>>> import numpy as np
>>> import numpy.linalg as la
>>> np.set_printoptions(precision=3, suppress=True, linewidth=120, floatmode="fixed")
>>> def rnd(a):
...     return np.round(a, 3) + 0
... 
>>> F = np.load("out9.npy")
>>> F
array([[ 15,  -7, -11,   0,   7,   8],
       [ -7,  29,  19,  11, -17, -13],
       [-11,  19,  23,   8, -19, -12],
       [  0,  11,   8,  11, -12,  -3],
       [  7, -17, -19, -12,  27,   4],
       [  8, -13, -12,  -3,   4,  11]])
>>> la.matrix_power(F, 2)
array([[  508,  -740,  -780,  -273,   654,   459],
       [ -740,  1830,  1632,   835, -1546,  -905],
       [ -780,  1632,  1580,   745, -1494,  -843],
       [ -273,   835,   745,   459,  -807,  -353],
       [  654, -1546, -1494,  -807,  1588,   693],
       [  459,  -905,  -843,  -353,   693,   523]])
>>> F @ F
array([[  508,  -740,  -780,  -273,   654,   459],
       [ -740,  1830,  1632,   835, -1546,  -905],
       [ -780,  1632,  1580,   745, -1494,  -843],
       [ -273,   835,   745,   459,  -807,  -353],
       [  654, -1546, -1494,  -807,  1588,   693],
       [  459,  -905,  -843,  -353,   693,   523]])
>>> rnd(np.abs(la.eigvals(F)).max())
np.float64(77.105)
>>> assert F == F.T
Traceback (most recent call last):
  File "<python-input-9>", line 1, in <module>
    assert F == F.T
           ^^^^^^^^
ValueError: The truth value of an array with more than one element is ambiguous. Use a.any() or a.all()
>>> (F + F.T) / 2
array([[ 15.000,  -7.000, -11.000,   0.000,   7.000,   8.000],
       [ -7.000,  29.000,  19.000,  11.000, -17.000, -13.000],
       [-11.000,  19.000,  23.000,   8.000, -19.000, -12.000],
       [  0.000,  11.000,   8.000,  11.000, -12.000,  -3.000],
       [  7.000, -17.000, -19.000, -12.000,  27.000,   4.000],
       [  8.000, -13.000, -12.000,  -3.000,   4.000,  11.000]])
